% python3 -q
>>> import numpy as np
>>> np.set_printoptions(suppress=True, linewidth=120)
>>> rd = lambda a: np.round(a, 1) + 0
>>> data = np.minimum.outer(np.arange(1, 11), np.arange(1, 11)) * 4
>>> data
array([[ 4,  4,  4,  4,  4,  4,  4,  4,  4,  4],
       [ 4,  8,  8,  8,  8,  8,  8,  8,  8,  8],
       [ 4,  8, 12, 12, 12, 12, 12, 12, 12, 12],
       [ 4,  8, 12, 16, 16, 16, 16, 16, 16, 16],
       [ 4,  8, 12, 16, 20, 20, 20, 20, 20, 20],
       [ 4,  8, 12, 16, 20, 24, 24, 24, 24, 24],
       [ 4,  8, 12, 16, 20, 24, 28, 28, 28, 28],
       [ 4,  8, 12, 16, 20, 24, 28, 32, 32, 32],
       [ 4,  8, 12, 16, 20, 24, 28, 32, 36, 36],
       [ 4,  8, 12, 16, 20, 24, 28, 32, 36, 40]])
>>> x = np.array([-4, 2, -7, 9, -1, -9, -6, 2, -9, 4])
>>> (data * x).sum(axis=1)
array([ -76, -136, -204, -244, -320, -392, -428, -440, -460, -444])
>>> np.linalg.norm(data @ x) <= np.linalg.norm(data, 2) * np.linalg.norm(x) + 1e-9
np.True_
>>> data @ x
array([ -76, -136, -204, -244, -320, -392, -428, -440, -460, -444])
>>> low = np.linalg.cholesky(data)
>>> np.linalg.eigvalsh(data).min() > 0
np.True_
>>> E = np.minimum.outer(np.arange(1, 9), np.arange(1, 9)) * -3
>>> E
array([[ -3,  -3,  -3,  -3,  -3,  -3,  -3,  -3],
       [ -3,  -6,  -6,  -6,  -6,  -6,  -6,  -6],
       [ -3,  -6,  -9,  -9,  -9,  -9,  -9,  -9],
       [ -3,  -6,  -9, -12, -12, -12, -12, -12],
       [ -3,  -6,  -9, -12, -15, -15, -15, -15],
       [ -3,  -6,  -9, -12, -15, -18, -18, -18],
       [ -3,  -6,  -9, -12, -15, -18, -21, -21],
       [ -3,  -6,  -9, -12, -15, -18, -21, -24]])
>>> rng = np.random.default_rng(5614)
>>> A2 = E + rng.integers(-2, 3, (8, 1)) @ rng.integers(-2, 3, (1, 8))
>>> A2
array([[ -3,   1,  -1,  -7,  -1,   1,  -1,   1],
       [ -3,  -8,  -7,  -4,  -7,  -8,  -7,  -8],
       [ -3,  -4,  -8, -11,  -8,  -7,  -8,  -7],
       [ -3,  -4,  -8, -14, -11, -10, -11, -10],
       [ -3,  -2,  -7, -16, -13, -11, -13, -11],
       [ -3,  -8, -10, -10, -16, -20, -19, -20],
       [ -3, -10, -11,  -8, -17, -22, -23, -25],
       [ -3,  -8, -10, -10, -16, -20, -22, -26]])
>>> np.linalg.matrix_rank(A2 - E, tol=1e-8)
np.int64(1)
>>> A2 = np.array([[1, 3], [0, 1]])
>>> X = np.tile(A2, (2, 2))
>>> X
array([[1, 3, 1, 3],
       [0, 1, 0, 1],
       [1, 3, 1, 3],
       [0, 1, 0, 1]])
>>> rd(np.trace(np.linalg.pinv(X) @ X))
np.float64(2.0)
>>> np.abs(np.diag(np.linalg.qr(X)[1])) > 1e-9
array([ True,  True, False, False])
>>> np.unique(X.round(6), axis=0).shape
(2, 4)
>>> np.allclose(X[:-1].T @ np.linalg.lstsq(X[:-1].T, X[-1])[0], X[-1])
True
>>> np.linalg.lstsq(X[:-1].T, X[-1])[2]
np.int32(2)
